$ python3 -q
>>> import numpy as np
>>> from numpy import linalg as LA
>>> np.set_printoptions(suppress=True, linewidth=100)
>>> M = np.array([[0.0, 0.1, 0.9, 2.0],
...     [0.1, 1.1, 1.8, 10.0],
...     [-0.1, 1.6, 1.0, 16.0],
...     [1.2, 0.4, -0.1, 12.0]])
>>> # column 3 dominates
>>> O, r_ = LA.qr(M)
>>> print(r_.round(3))
[[ -1.208  -0.356   0.033 -11.421]
 [  0.     -1.953  -1.865 -19.222]
 [  0.      0.      1.257  -0.691]
 [  0.      0.      0.     -1.901]]
>>> np.round(np.abs(np.diag(r_)), 3)
array([1.208, 1.953, 1.257, 1.901])
>>> np.allclose(r_.T @ r_, M.T @ M)
True
>>> print(np.round(O.T @ O, 3) + 0)
[[1. 0. 0. 0.]
 [0. 1. 0. 0.]
 [0. 0. 1. 0.]
 [0. 0. 0. 1.]]
>>> rng = np.random.default_rng(25960)
>>> labels = rng.permutation(4)
>>> print(labels)
[3 0 2 1]
>>> M2 = M[labels][:, labels]
>>> M2
array([[12. ,  1.2, -0.1,  0.4],
       [ 2. ,  0. ,  0.9,  0.1],
       [16. , -0.1,  1. ,  1.6],
       [10. ,  0.1,  1.8,  1.1]])
>>> M2 = np.array([[-8, 2], [6, -1]])
>>> data = np.kron(np.eye(2, dtype=int), M2)
>>> data
array([[-8,  2,  0,  0],
       [ 6, -1,  0,  0],
       [ 0,  0, -8,  2],
       [ 0,  0,  6, -1]])
>>> # splits into 2 blocks
>>> U, sigma, VT = LA.svd(data)
>>> print(np.argmax(sigma[:-1] / (sigma[1:] + 1e-6)) + 1)
2
>>> M2 = U[:, :2] @ np.diag(sigma[:2]) @ VT[:2]
>>> LA.matrix_rank(M2)
np.int64(2)
>>> M2.round(3)
array([[-8.05 ,  1.774,  0.   ,  0.   ],
       [ 5.932, -1.307,  0.   ,  0.   ],
       [ 0.   ,  0.   , -8.05 ,  1.774],
       [ 0.   ,  0.   ,  5.932, -1.307]])
>>> r0 = np.array([-3, -6, -5, -3])
>>> M2 = data + np.outer(r0, np.eye(4)[0])
>>> LA.matrix_rank(LA.inv(M2) - LA.inv(data), tol=1e-8)
np.int64(1)
>>> np.round(LA.det(M2) / LA.det(data), 3), round(float(1 + LA.solve(data, r0)[0]), 3)
(np.float64(-2.75), -2.75)
>>> LA.matrix_rank(M2 - data)
np.int64(1)
>>> r0 = np.array([2, 0, 2])
>>> np.array([np.convolve(row, r0, "same") for row in data])
array([[  4, -16,   4,   0],
       [ -2,  12,  -2,   0],
       [  0, -16,   4, -16],
       [  0,  12,  -2,  12]])
>>> np.cross(data[1, :3], data[0, :3])
array([0, 0, 4])
>>> np.convolve(data[1], r0)
array([12, -2, 12, -2,  0,  0])
>>> O, vecs = LA.qr(data[:, :2])[0], LA.qr(data[:, 2:])[0]
>>> sigma = LA.svd(O.T @ vecs, compute_uv=False)
>>> round(float(LA.norm(O @ O.T - vecs @ vecs.T, 2)), 3)
1.0
>>> sigma.round(3) + 0
array([0., 0.])
>>> np.round(np.degrees(np.arccos(sigma.clip(0, 1))), 3)
array([90., 90.])
>>> (sigma > 0.9).sum()
np.int64(0)
>>> F = np.array([[0.0, -0.7, -0.9],
...     [-1.0, -0.1, 2.3],
...     [0.6, 0.3, 0.1],
...     [-0.7, 0.3, 0.1],
...     [1.4, 0.0, 1.4],
...     [-1.3, -1.0, -0.2],
...     [1.4, 0.5, 0.4],
...     [0.0, -0.6, -1.5],
...     [-1.3, -0.9, 0.1],
...     [-0.8, 0.5, 0.3],
...     [-0.6, 1.4, 1.0]])
>>> F[7] *= 20
>>> F
array([[  0. ,  -0.7,  -0.9],
       [ -1. ,  -0.1,   2.3],
       [  0.6,   0.3,   0.1],
       [ -0.7,   0.3,   0.1],
       [  1.4,   0. ,   1.4],
       [ -1.3,  -1. ,  -0.2],
       [  1.4,   0.5,   0.4],
       [  0. , -12. , -30. ],
       [ -1.3,  -0.9,   0.1],
       [ -0.8,   0.5,   0.3],
       [ -0.6,   1.4,   1. ]])
>>> W = np.array([[0, 1], [2, 1], [-2, -1]])
>>> beta = np.array([1, -1])
>>> hid = np.maximum(F @ W + beta, 0)
>>> print((hid > 0).astype(int))
[[1 0]
 [0 0]
 [1 0]
 [1 0]
 [0 0]
 [0 0]
 [1 1]
 [1 1]
 [0 0]
 [1 0]
 [1 0]]
>>> W2 = np.array([[0, 1, 0], [2, 4, 0]])
>>> np.round(hid @ W2, 3)
array([[  0. ,   1.4,   0. ],
       [  0. ,   0. ,   0. ],
       [  0. ,   1.4,   0. ],
       [  0. ,   1.4,   0. ],
       [  0. ,   0. ,   0. ],
       [  0. ,   0. ,   0. ],
       [  1. ,   3.2,   0. ],
       [ 34. , 105. ,   0. ],
       [  0. ,   0. ,   0. ],
       [  0. ,   1.4,   0. ],
       [  0. ,   1.8,   0. ]])
>>> labels = rng.permutation(4)
>>> M2 = M[:, labels] * rng.choice([-1, 1], 4)
>>> M2
array([[ -0.1,  -0. ,  -0.9,  -2. ],
       [ -1.1,  -0.1,  -1.8, -10. ],
       [ -1.6,   0.1,  -1. , -16. ],
       [ -0.4,  -1.2,   0.1, -12. ]])
>>> U, _, VT = LA.svd(M.T @ M2)
>>> print(np.round(U @ VT, 3) + 0)
[[ 0. -1.  0.  0.]
 [-1.  0.  0.  0.]
 [ 0.  0. -1.  0.]
 [ 0.  0.  0. -1.]]
>>> E = np.loadtxt("data.csv", delimiter=",")
>>> E
array([[11., -3.,  3.,  3.],
       [-3.,  3., -1., -1.],
       [ 3., -1.,  3.,  1.],
       [ 3., -1.,  1.,  3.]])
>>> Xc = F - F.mean(axis=0)
>>> U, sigma, VT = LA.svd(Xc, full_matrices=False)
>>> np.round(sigma ** 2 / (sigma ** 2).sum(), 3)
array([0.987, 0.01 , 0.003])
>>> np.round(VT[0] * np.sign(VT[0, np.abs(VT[0]).argmax()]), 3)
array([-0.006,  0.368,  0.93 ])
>>> print(np.abs(VT[0]).argmax())
2
